$ ipython --no-banner

In [1]: import numpy as np

In [2]: import numpy.linalg as la

In [3]: np.set_printoptions(suppress=True, linewidth=120)

In [4]: def rnd(a):
   ...:     return np.round(a, 2) + 0
   ...: 

In [5]: m1 = np.array([[1.15, -1.16, 1.43, 1.69, 0.56],
   ...:     [-0.09, 0.55, -0.83, -0.19, -0.14],
   ...:     [0.32, -0.52, 0.67, 0.03, 1.76],
   ...:     [0.23, 0.62, -0.98, 1.08, -2.92],
   ...:     [0.95, 0.72, -1.42, 1.48, -0.88],
   ...:     [-2.85, 0.46, 0.22, -4.04, -0.36]])

In [6]: rank = la.matrix_rank(m1)

In [7]: rank
Out[7]: np.int64(3)

In [8]: ns = la.svd(m1)[2][rank:].T

In [9]: rnd(m1 @ ns)
Out[9]: 
array([[0., 0.],
       [0., 0.],
       [0., 0.],
       [0., 0.],
       [0., 0.],
       [0., 0.]])

In [10]: [int(la.matrix_rank(m1[:i])) for i in range(1, len(m1) + 1)]
Out[10]: [1, 2, 3, 3, 3, 3]

In [11]: G = m1.T @ m1

In [12]: rnd(np.trace(G)), rnd((m1 ** 2).sum())
Out[12]: (np.float64(55.18), np.float64(55.18))

In [13]: np.allclose(G, G.T)
Out[13]: True

In [14]: left, s, VT = la.svd(m1)

In [15]: rnd(s)
Out[15]: array([5.76, 4.33, 1.79, 0.  , 0.  ])

In [16]: Y = left[:, :3] @ np.diag(s[:3]) @ VT[:3]

In [17]: la.matrix_rank(m1, rtol=0.05)
Out[17]: np.int64(3)

In [18]: rnd(la.norm(m1 - Y, 2)), rnd(s[3])
Out[18]: (np.float64(0.0), np.float64(0.0))

In [19]: la.matrix_rank(Y)
Out[19]: np.int64(3)

In [20]: rnd(la.norm(m1 - Y) / la.norm(m1))
Out[20]: np.float64(0.0)

In [21]: rnd(m1.mean(axis=0))
Out[21]: array([-0.05,  0.11, -0.15,  0.01, -0.33])

In [22]: rnd(la.svd(m1, compute_uv=False))
Out[22]: array([5.76, 4.33, 1.79, 0.  , 0.  ])

In [23]: rnd(m1.sum(axis=0))
Out[23]: array([-0.29,  0.67, -0.91,  0.05, -1.98])

In [24]: rnd(la.norm(m1))
Out[24]: np.float64(7.43)

In [25]: def softmax(z):
    ...:     e = np.exp(z - z.max(axis=-1, keepdims=True))
    ...:     return e / e.sum(axis=-1, keepdims=True)
    ...: 

In [26]: rnd(softmax(m1).sum(axis=1))
Out[26]: array([1., 1., 1., 1., 1., 1.])

In [27]: rnd(softmax(m1[4]))
Out[27]: array([0.27, 0.21, 0.02, 0.45, 0.04])

In [28]: S = m1 @ m1.T / np.sqrt(5)

In [29]: rnd(softmax(S + np.triu(np.full(S.shape, -np.inf), 1)))
Out[29]: 
array([[1.  , 0.  , 0.  , 0.  , 0.  , 0.  ],
       [0.18, 0.82, 0.  , 0.  , 0.  , 0.  ],
       [0.37, 0.06, 0.57, 0.  , 0.  , 0.  ],
       [0.  , 0.01, 0.  , 0.98, 0.  , 0.  ],
       [0.03, 0.05, 0.01, 0.44, 0.47, 0.  ],
       [0.  , 0.  , 0.  , 0.  , 0.  , 1.  ]])

In [30]: rnd(softmax(S)[4] @ m1)
Out[30]: array([ 0.58,  0.6 , -1.09,  1.21, -1.67])

In [31]: E = np.load("a.npy")

In [32]: E
Out[32]: 
array([[ 20.16, -32.41, -21.1 ,  30.33,  10.75],
       [ 19.85, -31.18, -19.66,  30.09,  10.89],
       [ 18.61, -29.96, -18.41,  29.15,  10.75],
       [ 18.63, -31.08, -19.7 ,  30.09,   9.76],
       [ 18.32, -29.94, -20.93,  30.58,   9.17],
       [ 19.87, -29.55, -20.43,  29.95,   8.47],
       [ 21.7 , -29.08, -19.52,  31.25,   9.5 ],
       [ 19.64, -29.28, -20.43,  30.12,  11.62],
       [ 18.98, -29.49, -22.1 ,  30.57,   9.23],
       [ 20.65, -29.44, -19.62,  28.57,  10.26],
       [ 21.06, -29.06, -20.2 ,  30.74,  10.59],
       [ 19.15, -30.41, -21.15,  29.04,  10.65],
       [ 20.33, -31.48, -21.9 ,  29.75,   9.24],
       [ 20.25, -29.86, -20.92,  29.4 ,  10.33],
       [ 21.02, -29.4 , -20.09,  29.22,  11.02],
       [ 19.61, -30.68, -18.97,  30.12,   9.38],
       [ 21.19, -29.57, -18.88,  29.16,  11.65],
       [ 19.1 , -29.89, -21.88,  29.83,   9.64],
       [ 20.91, -30.43, -18.28,  29.55,   8.82],
       [ 20.42, -29.99, -21.09,  30.39,   8.54],
       [ 21.19, -30.56, -20.78,  29.33,   9.98],
       [ 19.97, -30.73, -20.74,  30.32,   9.8 ],
       [ 20.98, -30.12, -21.12,  29.03,  12.57],
       [ 18.88, -30.57, -20.95,  30.9 ,  10.3 ],
       [ 19.36, -28.76, -20.37,  31.54,  10.33],
       [ 20.97, -29.84, -20.06,  29.14,  10.82],
       [ 20.3 , -30.51, -19.12,  28.31,  10.33],
       [ 19.54, -30.3 , -20.6 ,  30.64,  10.5 ],
       [ 21.23, -30.5 , -20.13,  29.44,   8.71]])

In [33]: rnd(np.abs(la.svd(E)[2][-1]))
Out[33]: array([0.34, 0.07, 0.63, 0.65, 0.22])

In [34]: round(np.log10(la.cond(E)))
Out[34]: 2

In [35]: rnd(la.norm(E, 2) / la.norm(E))
Out[35]: np.float64(1.0)

In [36]: np.argsort(-la.norm(E, axis=0).round(6), kind="stable")[:3]
Out[36]: array([1, 3, 2])

In [37]: la.matrix_rank(E, rtol=0.1)
Out[37]: np.int64(1)

In [38]: left, s, VT = la.svd(E, full_matrices=False)

In [39]: rnd(VT @ VT.T)
Out[39]: 
array([[1., 0., 0., 0., 0.],
       [0., 1., 0., 0., 0.],
       [0., 0., 1., 0., 0.],
       [0., 0., 0., 1., 0.],
       [0., 0., 0., 0., 1.]])

In [40]: left.shape, s.shape, VT.shape
Out[40]: ((29, 5), (5,), (5, 5))

In [41]: G = np.cov(E, rowvar=False)

In [42]: rnd(G)
Out[42]: 
array([[ 0.87,  0.1 ,  0.21, -0.2 ,  0.11],
       [ 0.1 ,  0.63,  0.09,  0.08,  0.07],
       [ 0.21,  0.09,  0.98, -0.21,  0.09],
       [-0.2 ,  0.08, -0.21,  0.62, -0.21],
       [ 0.11,  0.07,  0.09, -0.21,  0.96]])

In [43]: rnd(np.corrcoef(E.T))
Out[43]: 
array([[ 1.  ,  0.14,  0.23, -0.28,  0.12],
       [ 0.14,  1.  ,  0.11,  0.13,  0.09],
       [ 0.23,  0.11,  1.  , -0.27,  0.09],
       [-0.28,  0.13, -0.27,  1.  , -0.28],
       [ 0.12,  0.09,  0.09, -0.28,  1.  ]])

In [44]: rnd(E.std(axis=0))
Out[44]: array([0.92, 0.78, 0.97, 0.77, 0.96])

In [45]: rnd(np.corrcoef(E[:, 3], E[:, 0])[0, 1])
Out[45]: np.float64(-0.28)

In [46]: q, vecs = la.qr(E[:, :1])[0], la.qr(E[:, 1:])[0]

In [47]: s = la.svd(q.T @ vecs, compute_uv=False)

In [48]: (s > 0.9).sum()
Out[48]: np.int64(1)

In [49]: rnd(la.norm(q @ q.T - vecs @ vecs.T, 2))
Out[49]: np.float64(1.0)

In [50]: rnd(s)
Out[50]: array([1.])

In [51]: Y = np.array([[1, 1], [1, -1]])

In [52]: rng = np.random.default_rng(51)

In [53]: data = np.kron(Y, np.kron(Y, Y))[rng.permutation(8)][:3]

In [54]: data
Out[54]: 
array([[ 1, -1, -1,  1,  1, -1, -1,  1],
       [ 1, -1,  1, -1,  1, -1,  1, -1],
       [ 1,  1,  1,  1,  1,  1,  1,  1]])

In [55]: # columns 0 and 4 are equal

In [56]: W1 = np.array([[2, 1], [3, 1], [0, 0], [1, 2], [3, 0], [0, 1], [0, 1], [1, 3]])

In [57]: c = np.array([3, 3])

In [58]: hid = np.maximum(data @ W1 + c, 0)

In [59]: la.matrix_rank(hid)
Out[59]: np.int64(2)

In [60]: hid
Out[60]: 
array([[ 7,  6],
       [ 3,  0],
       [13, 12]])

In [61]: rnd((hid > 0).mean(axis=0))
Out[61]: array([1.  , 0.67])

In [62]: basis = np.array([[-3, 3], [1, 3]])

In [63]: W1 @ basis
Out[63]: 
array([[-5,  9],
       [-8, 12],
       [ 0,  0],
       [-1,  9],
       [-9,  9],
       [ 1,  3],
       [ 1,  3],
       [ 0, 12]])

In [64]: theta = np.radians(60)

In [65]: R = np.eye(8)

In [66]: R[5, 5] = R[2, 2] = np.cos(theta)

In [67]: R[5, 2], R[2, 5] = -np.sin(theta), np.sin(theta)

In [68]: rnd(R)
Out[68]: 
array([[ 1.  ,  0.  ,  0.  ,  0.  ,  0.  ,  0.  ,  0.  ,  0.  ],
       [ 0.  ,  1.  ,  0.  ,  0.  ,  0.  ,  0.  ,  0.  ,  0.  ],
       [ 0.  ,  0.  ,  0.5 ,  0.  ,  0.  ,  0.87,  0.  ,  0.  ],
       [ 0.  ,  0.  ,  0.  ,  1.  ,  0.  ,  0.  ,  0.  ,  0.  ],
       [ 0.  ,  0.  ,  0.  ,  0.  ,  1.  ,  0.  ,  0.  ,  0.  ],
       [ 0.  ,  0.  , -0.87,  0.  ,  0.  ,  0.5 ,  0.  ,  0.  ],
       [ 0.  ,  0.  ,  0.  ,  0.  ,  0.  ,  0.  ,  1.  ,  0.  ],
       [ 0.  ,  0.  ,  0.  ,  0.  ,  0.  ,  0.  ,  0.  ,  1.  ]])

In [69]: Y = data @ R.T

In [70]: np.allclose(la.norm(data, axis=1), la.norm(Y, axis=1))
Out[70]: True

In [71]: rnd(Y)
Out[71]: 
array([[ 1.  , -1.  , -1.37,  1.  ,  1.  ,  0.37, -1.  ,  1.  ],
       [ 1.  , -1.  , -0.37, -1.  ,  1.  , -1.37,  1.  , -1.  ],
       [ 1.  ,  1.  ,  1.37,  1.  ,  1.  , -0.37,  1.  ,  1.  ]])

In [72]: rnd(la.norm(Y[1], 1)), rnd(la.norm(Y[1], np.inf))
Out[72]: (np.float64(7.73), np.float64(1.37))

In [73]: rnd(la.norm(Y, axis=1))
Out[73]: array([2.83, 2.83, 2.83])

In [74]: rnd(la.norm(Y[1] - Y[0]))
Out[74]: np.float64(4.0)

In [75]: rnd(np.trace(la.pinv(m1) @ m1))
Out[75]: np.float64(3.0)

In [76]: np.unique(m1.round(6), axis=0).shape
Out[76]: (6, 5)

In [77]: np.abs(np.diag(la.qr(m1)[1])) > 1e-9
Out[77]: array([ True,  True,  True, False, False])

In [78]: rnd(m1 @ la.pinv(m1) @ m1)
Out[78]: 
array([[ 1.15, -1.16,  1.43,  1.69,  0.56],
       [-0.09,  0.55, -0.83, -0.19, -0.14],
       [ 0.32, -0.52,  0.67,  0.03,  1.76],
       [ 0.23,  0.62, -0.98,  1.08, -2.92],
       [ 0.95,  0.72, -1.42,  1.48, -0.88],
       [-2.85,  0.46,  0.22, -4.04, -0.36]])

In [79]: np.unravel_index(np.abs(data).argmax(), data.shape)
Out[79]: (np.int64(0), np.int64(0))

In [80]: data.sum(axis=1)
Out[80]: array([0, 0, 8])

In [81]: rnd(la.norm(data))
Out[81]: np.float64(4.9)

In [82]: rnd(data.mean(axis=0))
Out[82]: array([ 1.  , -0.33,  0.33,  0.33,  1.  , -0.33,  0.33,  0.33])

In [83]: data.sum(axis=0)
Out[83]: array([ 3, -1,  1,  1,  3, -1,  1,  1])

In [84]: la.matrix_rank(data)
Out[84]: np.int64(3)

In [85]: data - data[0]
Out[85]: 
array([[ 0,  0,  0,  0,  0,  0,  0,  0],
       [ 0,  0,  2, -2,  0,  0,  2, -2],
       [ 0,  2,  2,  0,  0,  2,  2,  0]])

In [86]: Y = np.array([[-3, 3, 0, 1], [-3, 3, -2, 2], [-3, 2, 2, 1]])

In [87]: W0 = Y.T @ Y

In [88]: W0
Out[88]: 
array([[ 27, -24,   0, -12],
       [-24,  22,  -2,  11],
       [  0,  -2,   8,  -2],
       [-12,  11,  -2,   6]])

In [89]: # equal to its transpose

In [90]: z = rng.permutation(4)

In [91]: z
Out[91]: array([1, 2, 0, 3])

In [92]: Y = W0[z][:, z]

In [93]: np.diag(Y)
Out[93]: array([22,  8, 27,  6])

In [94]: np.allclose(Y, W0)
Out[94]: False

In [95]: Y
Out[95]: 
array([[ 22,  -2, -24,  11],
       [ -2,   8,   0,  -2],
       [-24,   0,  27, -12],
       [ 11,  -2, -12,   6]])

In [96]: rnd(la.det(Y)), rnd(la.det(W0[z]))
Out[96]: (np.float64(0.0), np.float64(0.0))
